In [1]: import numpy as np

In [2]: import numpy.linalg as la

In [3]: np.set_printoptions(precision=2, suppress=True, linewidth=160, sign=" ")

In [4]: def rd(a):
   ...:     return np.round(a, 2) + 0
   ...: 

In [5]: m1 = np.array([[0, 1, 0, 0, 0, 0, 0, 0],
   ...:     [0, 0, 0, 0, 1, 0, 0, 0],
   ...:     [1, 0, 0, 0, 0, 0, 0, 0],
   ...:     [0, 0, 0, 1, 0, 0, 0, 0],
   ...:     [0, 0, 0, 0, 0, 0, 0, 1],
   ...:     [0, 0, 0, 0, 0, 0, 1, 0],
   ...:     [0, 0, 1, 0, 0, 0, 0, 0],
   ...:     [0, 0, 0, 0, 0, 1, 0, 0]])

In [6]: vec = np.array([3, 2, 2, 3, 0, -1, -2, 1])

In [7]: rd(la.norm(vec)), rd(la.norm(m1 @ vec))
Out[7]: (np.float64(5.66), np.float64(5.66))

In [8]: rd(np.abs(la.eigvals(m1)))
Out[8]: array([ 1.,  1.,  1.,  1.,  1.,  1.,  1.,  1.])

In [9]: W1 = np.array([[1, -1, 5],
   ...:     [-3, -4, -3],
   ...:     [5, 0, -1],
   ...:     [3, 1, 0],
   ...:     [-5, -5, -4],
   ...:     [1, 0, 0],
   ...:     [-5, -3, -5],
   ...:     [1, 1, 0]])

In [10]: c = np.array([-2, 1, -2])

In [11]: act = np.maximum(m1 @ W1 + c, 0)

In [12]: (act > 0).astype(int)
Out[12]: 
array([[ 0,  0,  0],
       [ 0,  0,  0],
       [ 0,  0,  1],
       [ 1,  1,  0],
       [ 0,  1,  0],
       [ 0,  0,  0],
       [ 1,  1,  0],
       [ 0,  1,  0]])

In [13]: act
Out[13]: 
array([[ 0,  0,  0],
       [ 0,  0,  0],
       [ 0,  0,  3],
       [ 1,  2,  0],
       [ 0,  2,  0],
       [ 0,  0,  0],
       [ 3,  1,  0],
       [ 0,  1,  0]])

In [14]: la.matrix_rank(act)
Out[14]: np.int64(3)

In [15]: cent = np.array([[1, 1], [3, 5], [5, 0]])

In [16]: act @ cent
Out[16]: 
array([[  0,   0],
       [  0,   0],
       [ 15,   0],
       [  7,  11],
       [  6,  10],
       [  0,   0],
       [  6,   8],
       [  3,   5]])

In [17]: W1 @ cent
Out[17]: 
array([[ 23,  -4],
       [-30, -23],
       [  0,   5],
       [  6,   8],
       [-40, -30],
       [  1,   1],
       [-39, -20],
       [  4,   6]])

In [18]: vec = np.array([-6, -9, -5])

In [19]: target = act @ vec

In [20]: rd(la.pinv(act) @ act)
Out[20]: 
array([[ 1.,  0.,  0.],
       [ 0.,  1.,  0.],
       [ 0.,  0.,  1.]])

In [21]: rng = np.random.default_rng(4)

In [22]: target = target + 0.05 * rng.normal(size=8)

In [23]: rd(target)
Out[23]: array([ -0.03,  -0.01, -14.92, -23.97, -18.08,   0.  , -27.03,  -8.99])

In [24]: c, *_ = la.lstsq(act, target)

In [25]: rd(act.T @ (target - act @ c))
Out[25]: array([ 0.,  0.,  0.])

In [26]: rd(la.norm(target - act @ c))
Out[26]: np.float64(0.09)

In [27]: rd(c)
Out[27]: array([-6.  , -9.01, -4.97])

In [28]: c.round()
Out[28]: array([-6., -9., -5.])

In [29]: rd(np.sort(np.abs(la.eigvals(m1))))
Out[29]: array([ 1.,  1.,  1.,  1.,  1.,  1.,  1.,  1.])

In [30]: m1 @ m1
Out[30]: 
array([[ 0,  0,  0,  0,  1,  0,  0,  0],
       [ 0,  0,  0,  0,  0,  0,  0,  1],
       [ 0,  1,  0,  0,  0,  0,  0,  0],
       [ 0,  0,  0,  1,  0,  0,  0,  0],
       [ 0,  0,  0,  0,  0,  1,  0,  0],
       [ 0,  0,  1,  0,  0,  0,  0,  0],
       [ 1,  0,  0,  0,  0,  0,  0,  0],
       [ 0,  0,  0,  0,  0,  0,  1,  0]])

In [31]: la.determinant(m1)
AttributeError: module 'numpy.linalg' has no attribute 'determinant'


In [32]: rd(la.det(m1))
Out[32]: np.float64(1.0)

In [33]: t3 = np.stack([m1, -3 * m1, m1[::-1]])

In [34]: la.matrix_rank(t3.reshape(3, -1))
Out[34]: np.int64(2)

In [35]: t3.shape
Out[35]: (3, 8, 8)

In [36]: t3.sum(axis=0)
Out[36]: 
array([[ 0, -2,  0,  0,  0,  1,  0,  0],
       [ 0,  0,  1,  0, -2,  0,  0,  0],
       [-2,  0,  0,  0,  0,  0,  1,  0],
       [ 0,  0,  0, -2,  0,  0,  0,  1],
       [ 0,  0,  0,  1,  0,  0,  0, -2],
       [ 1,  0,  0,  0,  0,  0, -2,  0],
       [ 0,  0, -2,  0,  1,  0,  0,  0],
       [ 0,  1,  0,  0,  0, -2,  0,  0]])

In [37]: rd(la.norm(t3, axis=(1, 2)))
Out[37]: array([ 2.83,  8.49,  2.83])

In [38]: rd(la.det(t3))
Out[38]: array([    1.,  6561.,     1.])

In [39]: B = np.array([[2, 2, 0, 3, 0, 2, 2, 0], [1, 1, 0, 1, 2, 2, 0, 2]])

In [40]: feats = np.block([[np.zeros((2, 2)), B], [B.T, np.zeros((8, 8))]])

In [41]: feats
Out[41]: 
array([[ 0.,  0.,  2.,  2.,  0.,  3.,  0.,  2.,  2.,  0.],
       [ 0.,  0.,  1.,  1.,  0.,  1.,  2.,  2.,  0.,  2.],
       [ 2.,  1.,  0.,  0.,  0.,  0.,  0.,  0.,  0.,  0.],
       [ 2.,  1.,  0.,  0.,  0.,  0.,  0.,  0.,  0.,  0.],
       [ 0.,  0.,  0.,  0.,  0.,  0.,  0.,  0.,  0.,  0.],
       [ 3.,  1.,  0.,  0.,  0.,  0.,  0.,  0.,  0.,  0.],
       [ 0.,  2.,  0.,  0.,  0.,  0.,  0.,  0.,  0.,  0.],
       [ 2.,  2.,  0.,  0.,  0.,  0.,  0.,  0.,  0.,  0.],
       [ 2.,  0.,  0.,  0.,  0.,  0.,  0.,  0.,  0.,  0.],
       [ 0.,  2.,  0.,  0.,  0.,  0.,  0.,  0.,  0.,  0.]])

In [42]: rd(la.norm(feats, axis=0))
Out[42]: array([ 5.  ,  3.87,  2.24,  2.24,  0.  ,  3.16,  2.  ,  2.83,  2.  ,  2.  ])

In [43]: rd(la.norm(feats, 2))
Out[43]: np.float64(5.66)

In [44]: rd(la.norm(feats, "nuc"))
Out[44]: np.float64(16.96)

In [45]: rd(la.norm(feats, axis=1))
Out[45]: array([ 5.  ,  3.87,  2.24,  2.24,  0.  ,  3.16,  2.  ,  2.83,  2.  ,  2.  ])

In [46]: rd(la.norm(feats[8] - feats[6]))
Out[46]: np.float64(2.83)

In [47]: rd(la.norm(feats) ** 2 / la.norm(feats, 2) ** 2)
Out[47]: np.float64(2.49)

In [48]: vals, V = la.eigh(feats)

In [49]: vec = np.array([5, 1, -4, 5, -4, 4, 4, 0, -2, 2])

In [50]: rd(vec @ feats @ vec / (vec @ vec)), rd(vals[0]), rd(vals[-1])
Out[50]: (np.float64(1.09), np.float64(-5.66), np.float64(5.66))

In [51]: vec @ feats @ vec
Out[51]: np.float64(134.0)

In [52]: E = np.load("layer11.npy")

In [53]: E
Out[53]: 
array([[ 2.3, -0.1,  1.1, -0.9,  0.3,  0. , -0.7,  1.8,  0.4],
       [ 1.8,  1.5,  0.5,  1.9, -1.7, -0.9, -1.1, -0.4, -1. ],
       [-0.4, -1. , -1.8,  0.3, -0.6, -0.7, -0.1,  0.2, -0.3],
       [-1.4, -0.2, -1.5,  0.7,  1. , -0.2,  0.4,  1.2, -1.1],
       [-1. ,  1.5,  0. , -0.1, -0.2,  0.1, -0.3, -1.1,  1.6],
       [-0.3, -0.4,  0.6, -0.6, -1. ,  2.2, -0.2,  0.1,  0.2],
       [-0.3,  0.4,  1.3,  0.3,  0.2, -0.7,  0.7,  0.3, -0.7],
       [-0.7, -0.5,  1.9,  0.1,  0.4,  0. , -0.5,  0.5, -0.7],
       [ 0.9, -1.1,  0.6,  1.1,  0.9, -1.5,  1.2, -0.2, -0.6],
       [-0.3,  0. ,  0.9, -1.6,  0.8,  2.1,  0.6, -0.5, -0.1],
       [-1.7,  1.1, -0.9, -0.2, -0.4,  0.1, -0.7, -1.3, -1.4]])

In [54]: vec = np.array([2, 1, 1, -2, -1, 1, 2, -2, 2])

In [55]: target = E @ vec

In [56]: c, lr = np.zeros(9), 1 / la.norm(E, 2) ** 2

In [57]: for i in range(8):
    ...:     c -= lr * E.T @ (E @ c - target)
    ...:     if i % 2 == 0: print(i, round(la.norm(E @ c - target), 2))
    ...: 
0 6.63
2 3.68
4 2.44
6 1.8

In [58]: rd(la.cond(E))
Out[58]: np.float64(6.29)

In [59]: B = np.c_[E[:, :4] @ np.array([[-3, 2, -1, -3], [3, 2, 3, -3], [0, 1, 0, -1], [1, -2, 0, -1]]), np.array([1, 2, 0, 0, 1, 1, 0, 0, 0, 0, 1])]

In [60]: rd(B)
Out[60]: 
array([[ -8.1,   7.3,  -2.6,  -6.8,   1. ],
       [  1. ,   3.3,   2.7, -12.3,   2. ],
       [ -1.5,  -5.2,  -2.6,   5.7,   0. ],
       [  4.3,  -6.1,   0.8,   5.6,   0. ],
       [  7.4,   1.2,   5.5,  -1.4,   1. ],
       [ -0.9,   0.4,  -0.9,   2.1,   1. ],
       [  2.4,   0.9,   1.5,  -1.9,   0. ],
       [  0.7,  -0.7,  -0.8,   1.6,   0. ],
       [ -4.9,  -2. ,  -4.2,  -1.1,   0. ],
       [ -0.7,   3.5,   0.3,   1.6,   0. ],
       [  8.2,  -1.7,   5. ,   2.9,   1. ]])

In [61]: rd(la.norm(B - E @ la.lstsq(E, B)[0], axis=0))
Out[61]: array([ 0.  ,  0.  ,  0.  ,  0.  ,  1.59])

In [62]: rd(la.lstsq(E, B[:, 0])[0])
Out[62]: array([-3.,  3.,  0.,  1.,  0.,  0.,  0.,  0.,  0.])

In [63]: la.matrix_rank(np.c_[E, B])
Out[63]: np.int64(10)

In [64]: F = np.loadtxt("dump.csv", delimiter=",")

In [65]: rd(F)
Out[65]: 
array([[ 0.1 ,  0.1 ,  0.07,  0.01,  0.02,  0.15,  0.01,  0.12,  0.02,  0.09,  0.12,  0.13],
       [ 0.1 ,  0.1 ,  0.07,  0.01,  0.02,  0.15,  0.01,  0.12,  0.02,  0.09,  0.12,  0.13],
       [ 0.07,  0.07,  0.05,  0.01,  0.02,  0.1 ,  0.01,  0.08,  0.02,  0.06,  0.08,  0.09],
       [ 0.01,  0.01,  0.01,  0.  ,  0.  ,  0.01,  0.  ,  0.01,  0.  ,  0.01,  0.01,  0.01],
       [ 0.02,  0.02,  0.02,  0.  ,  0.01,  0.03,  0.  ,  0.03,  0.01,  0.02,  0.03,  0.03],
       [ 0.15,  0.15,  0.1 ,  0.01,  0.03,  0.22,  0.01,  0.17,  0.03,  0.13,  0.17,  0.19],
       [ 0.01,  0.01,  0.01,  0.  ,  0.  ,  0.01,  0.  ,  0.01,  0.  ,  0.01,  0.01,  0.01],
       [ 0.12,  0.12,  0.08,  0.01,  0.03,  0.17,  0.01,  0.14,  0.03,  0.1 ,  0.14,  0.15],
       [ 0.02,  0.02,  0.02,  0.  ,  0.01,  0.03,  0.  ,  0.03,  0.01,  0.02,  0.03,  0.03],
       [ 0.09,  0.09,  0.06,  0.01,  0.02,  0.13,  0.01,  0.1 ,  0.02,  0.07,  0.1 ,  0.11],
       [ 0.12,  0.12,  0.08,  0.01,  0.03,  0.17,  0.01,  0.14,  0.03,  0.1 ,  0.14,  0.15],
       [ 0.13,  0.13,  0.09,  0.01,  0.03,  0.19,  0.01,  0.15,  0.03,  0.11,  0.15,  0.17]])

In [66]: vals, V = la.eigh(F)

In [67]: vec = np.array([0, 3, -1, 2, -2, 3, 2, 0, 0, 3, -1, 0])

In [68]: rd(la.eigvalsh(F[1:, 1:]))
Out[68]: array([ 0. ,  0. ,  0. ,  0. ,  0. ,  0. ,  0. ,  0. ,  0. ,  0. ,  0.9])

In [69]: rd(V * np.abs(vals) @ V.T)
Out[69]: 
array([[ 0.1 ,  0.1 ,  0.07,  0.01,  0.02,  0.15,  0.01,  0.12,  0.02,  0.09,  0.12,  0.13],
       [ 0.1 ,  0.1 ,  0.07,  0.01,  0.02,  0.15,  0.01,  0.12,  0.02,  0.09,  0.12,  0.13],
       [ 0.07,  0.07,  0.05,  0.01,  0.02,  0.1 ,  0.01,  0.08,  0.02,  0.06,  0.08,  0.09],
       [ 0.01,  0.01,  0.01,  0.  ,  0.  ,  0.01,  0.  ,  0.01,  0.  ,  0.01,  0.01,  0.01],
       [ 0.02,  0.02,  0.02,  0.  ,  0.01,  0.03,  0.  ,  0.03,  0.01,  0.02,  0.03,  0.03],
       [ 0.15,  0.15,  0.1 ,  0.01,  0.03,  0.22,  0.01,  0.17,  0.03,  0.13,  0.17,  0.19],
       [ 0.01,  0.01,  0.01,  0.  ,  0.  ,  0.01,  0.  ,  0.01,  0.  ,  0.01,  0.01,  0.01],
       [ 0.12,  0.12,  0.08,  0.01,  0.03,  0.17,  0.01,  0.14,  0.03,  0.1 ,  0.14,  0.15],
       [ 0.02,  0.02,  0.02,  0.  ,  0.01,  0.03,  0.  ,  0.03,  0.01,  0.02,  0.03,  0.03],
       [ 0.09,  0.09,  0.06,  0.01,  0.02,  0.13,  0.01,  0.1 ,  0.02,  0.07,  0.1 ,  0.11],
       [ 0.12,  0.12,  0.08,  0.01,  0.03,  0.17,  0.01,  0.14,  0.03,  0.1 ,  0.14,  0.15],
       [ 0.13,  0.13,  0.09,  0.01,  0.03,  0.19,  0.01,  0.15,  0.03,  0.11,  0.15,  0.17]])

In [70]: np.allclose(F[:-1].T @ la.lstsq(F[:-1].T, F[-1])[0], F[-1])
Out[70]: True

In [71]: np.abs(np.diag(la.qr(F)[1])) > 1e-9
Out[71]: array([ True, False, False, False, False, False, False, False, False, False, False, False])

In [72]: la.lstsq(F[:-1].T, F[-1])[2]
Out[72]: np.int32(1)

In [73]: np.unique(F.round(6), axis=0).shape
Out[73]: (8, 12)

In [74]: la.cond(F) > 100
Out[74]: np.True_

In [75]: la.matrix_rank(F, rtol=0.1)
Out[75]: np.int64(1)

In [76]: rd(la.norm(F, 2) / la.norm(F))
Out[76]: np.float64(1.0)

In [77]: labels = rng.permutation(12)

In [78]: labels
Out[78]: array([  3,   2,   6,   0,   7,  11,   9,   8,   5,  10,   4,   1])

In [79]: B = F[labels][:, labels]

In [80]: rd(la.det(B)), rd(la.det(F[labels]))
Out[80]: (np.float64(0.0), np.float64(0.0))
